% python3 -q
>>> import numpy as np
>>> from numpy import linalg as LA
>>> np.set_printoptions(precision=2, suppress=True, linewidth=100)
>>> E = np.loadtxt("a.csv", delimiter=",")
>>> E
array([[  2.61,  -2.7 ,  -3.92,   1.48],
       [  7.18,  -7.8 , -12.88,   3.39],
       [  0.85,  -2.91,  -0.85,   1.53],
       [ -2.12,  -3.39,   7.86,   3.48],
       [  7.71, -11.49,  -8.31,   7.24],
       [ -9.34,  13.2 ,   9.01,  -9.41],
       [ -3.65,   5.59,   4.92,  -3.14],
       [-21.86,  28.92,  29.46, -16.74],
       [  0.84,   2.65,  -3.35,  -1.56],
       [ -3.9 ,   1.07,   9.44,   0.75],
       [ -0.69,   1.83,  -2.21,  -2.71],
       [ 14.4 , -19.83, -18.03,  12.36],
       [ 12.55, -18.48, -15.01,  11.25],
       [ -3.84,   3.5 ,   6.71,  -1.57],
       [  6.93, -10.52,  -9.75,   5.22],
       [ 13.47, -11.97, -21.88,   6.17],
       [  2.92,  -2.38,  -3.86,   1.33],
       [ -1.35,   5.89,  -0.9 ,  -4.32],
       [  2.03,  -6.96,  -0.24,   4.46],
       [  8.34, -12.04, -12.36,   6.07],
       [  1.78,  -1.47,  -3.07,   0.7 ]])
>>> Ac = E - E.mean(axis=0)
>>> evecs = LA.svd(Ac)[2][:2]
>>> out = Ac - Ac @ evecs.T @ evecs
>>> np.diag(evecs.T @ evecs)
array([0.21, 0.61, 0.85, 0.34])
>>> A = np.array([[0, 8, 5, 6, 7, -9, 8],
...     [0, 0, -1, -2, 0, -3, -7],
...     [0, 0, 0, 2, 9, -1, 5],
...     [0, 0, 0, 0, 1, -7, 9],
...     [0, 0, 0, 0, 0, 0, 8],
...     [0, 0, 0, 0, 0, 0, -7],
...     [0, 0, 0, 0, 0, 0, 0]])
>>> try:
...     LA.inv(A)
... except LA.LinAlgError as e:
...     print(repr(e))
... 
LinAlgError('Singular matrix')
>>> np.unique(A.round(6), axis=0).shape
(7, 7)
>>> LA.lstsq(A[:-1].T, A[-1])[2]
np.int32(5)
>>> np.allclose(A[:-1].T @ LA.lstsq(A[:-1].T, A[-1])[0], A[-1])
True
>>> u = np.array([9, 0, 8])
>>> np.cross(A[4, :3], A[3, :3])
array([0, 0, 0])
>>> np.array([np.convolve(row, u, "same") for row in A])
array([[ 72,  45, 118, 103, -33, 128, -72],
       [  0,  -9, -18,  -8, -43, -63, -24],
       [  0,   0,  18,  81,   7, 117,  -8],
       [  0,   0,   0,   9, -63,  89, -56],
       [  0,   0,   0,   0,   0,  72,   0],
       [  0,   0,   0,   0,   0, -63,   0],
       [  0,   0,   0,   0,   0,   0,   0]])
>>> np.convolve(A[4], u)
array([ 0,  0,  0,  0,  0,  0, 72,  0, 64])
>>> r = LA.matrix_rank(A)
>>> r
np.int64(5)
>>> ns = LA.svd(A)[2][r:].T
>>> [int(LA.matrix_rank(A[:i])) for i in range(1, len(A) + 1)]
[1, 2, 3, 4, 5, 5, 5]
>>> [int(LA.matrix_rank(np.delete(A, i, axis=0))) for i in range(7)]
[4, 4, 4, 4, 5, 5, 5]
>>> [int(LA.matrix_rank(A[:, :j + 1])) for j in range(7)]
[0, 1, 2, 3, 4, 4, 5]
>>> ns.shape
(7, 2)
>>> blk = np.stack([A, 5 * A, A[::-1]])
>>> LA.matrix_rank(blk)
array([5, 5, 5])
>>> blk.shape
(3, 7, 7)
>>> blk.sum(axis=0)
array([[  0,  48,  30,  36,  42, -54,  48],
       [  0,   0,  -6, -12,   0, -18, -49],
       [  0,   0,   0,  12,  54,  -6,  38],
       [  0,   0,   0,   0,   7, -49,  63],
       [  0,   0,   0,   2,   9,  -1,  53],
       [  0,   0,  -1,  -2,   0,  -3, -49],
       [  0,   8,   5,   6,   7,  -9,   8]])
>>> (blk @ A.T).shape
(3, 7, 7)
>>> LA.det(blk)
array([0., 0., 0.])
